% python3 -q
>>> import numpy as np
>>> from numpy import linalg as LA
>>> np.set_printoptions(suppress=True, linewidth=120)
>>> B = np.array([[7, 3, 3, 4]])
>>> mat = B.T @ B
>>> mat
array([[49, 21, 21, 28],
       [21,  9,  9, 12],
       [21,  9,  9, 12],
       [28, 12, 12, 16]])
>>> [round(float(x), 4) for x in LA.svd(mat, compute_uv=False)[:3]]
[83.0, 0.0, 0.0]
>>> np.round(LA.norm(mat, 2) / LA.norm(mat), 4)
np.float64(1.0)
>>> np.round(LA.det(mat.T), 4)
np.float64(-0.0)
>>> round(LA.det(mat[::-1]), 4)
np.float64(0.0)
>>> np.kron(np.eye(2, dtype=int), mat)
array([[49, 21, 21, 28,  0,  0,  0,  0],
       [21,  9,  9, 12,  0,  0,  0,  0],
       [21,  9,  9, 12,  0,  0,  0,  0],
       [28, 12, 12, 16,  0,  0,  0,  0],
       [ 0,  0,  0,  0, 49, 21, 21, 28],
       [ 0,  0,  0,  0, 21,  9,  9, 12],
       [ 0,  0,  0,  0, 21,  9,  9, 12],
       [ 0,  0,  0,  0, 28, 12, 12, 16]])
>>> data = np.load("run1.npy")
>>> data
array([[-4,  8,  6,  8,  8,  4],
       [ 2, -4, -3, -4, -4, -2],
       [-4,  8,  6,  8,  8,  4],
       [-6, 12,  9, 12, 12,  6]])
>>> # column 3 repeats column 1
>>> U, s, vt = LA.svd(data)
>>> s.round(4) + 0
array([34.2053,  0.    ,  0.    ,  0.    ])
>>> B = U[:, :1] @ np.diag(s[:1]) @ vt[:1]
>>> round(float(np.abs(data - B).max()), 4)
0.0
>>> round(LA.norm(data - B) / LA.norm(data), 4)
np.float64(0.0)
>>> B.round(4)
array([[-4.,  8.,  6.,  8.,  8.,  4.],
       [ 2., -4., -3., -4., -4., -2.],
       [-4.,  8.,  6.,  8.,  8.,  4.],
       [-6., 12.,  9., 12., 12.,  6.]])
